% ipython --no-banner

In [1]: import numpy as np

In [2]: np.set_printoptions(precision=2, suppress=True, linewidth=160)

In [3]: W0 = np.load("case4.npy")

In [4]: W0
Out[4]: 
array([[ 0.09,  0.03, -0.03,  0.12],
       [-0.42, -0.14,  0.14, -0.56],
       [-0.36, -0.12,  0.12, -0.48],
       [-0.06, -0.02,  0.02, -0.08]])

In [5]: # null space of dimension 3

In [6]: print((W0 - W0.T) / 2)
[[ 0.    0.22  0.16  0.09]
 [-0.22  0.    0.13 -0.27]
 [-0.16 -0.13  0.   -0.25]
 [-0.09  0.27  0.25  0.  ]]

In [7]: np.round(W0 @ W0, 2) + 0
Out[7]: 
array([[0.  , 0.  , 0.  , 0.  ],
       [0.  , 0.  , 0.  , 0.01],
       [0.  , 0.  , 0.  , 0.  ],
       [0.  , 0.  , 0.  , 0.  ]])

In [8]: np.allclose(W0, W0.T)
Out[8]: False

In [9]: np.allclose(W0 @ W0.T, W0.T @ W0)
Out[9]: False

In [10]: np.round(np.sort(np.abs(np.linalg.eigvals(W0))), 2) + 0
Out[10]: array([0.  , 0.  , 0.  , 0.01])

In [11]: print(round(float(np.linalg.det(W0)), 2))
-0.0

In [12]: print(np.round(np.linalg.matrix_power(W0, 3), 2) + 0)
[[0. 0. 0. 0.]
 [0. 0. 0. 0.]
 [0. 0. 0. 0.]
 [0. 0. 0. 0.]]

In [13]: print(round(float(np.abs(np.linalg.eigvals(W0)).max()), 2))
0.01

In [14]: M2 = np.array([[2, 3], [1, 1], [1, 1], [2, 3]])

In [15]: np.linalg.matrix_rank(np.vstack([W0, M2.T]))
Out[15]: np.int64(3)

In [16]: np.einsum("ij,ij->i", W0, W0)
Out[16]: array([0.02, 0.53, 0.39, 0.01])

In [17]: F = np.vander(np.arange(4) - 2, 4, increasing=True)

In [18]: F
Out[18]: 
array([[ 1, -2,  4, -8],
       [ 1, -1,  1, -1],
       [ 1,  0,  0,  0],
       [ 1,  1,  1,  1]])

In [19]: def softmax(z):
    ...:     e = np.exp(z - z.max(axis=-1, keepdims=True))
    ...:     return e / e.sum(axis=-1, keepdims=True)
    ...: 

In [20]: np.round(softmax(F[0]), 2) + 0
Out[20]: array([0.05, 0.  , 0.95, 0.  ])

In [21]: S = F @ F.T / np.sqrt(4)

In [22]: print(np.round(softmax(S), 2) + 0)
[[1.   0.   0.   0.  ]
 [0.99 0.   0.   0.  ]
 [0.25 0.25 0.25 0.25]
 [0.01 0.1  0.16 0.73]]

In [23]: softmax(S).round(6).argmax(axis=1)
Out[23]: array([0, 0, 0, 3])
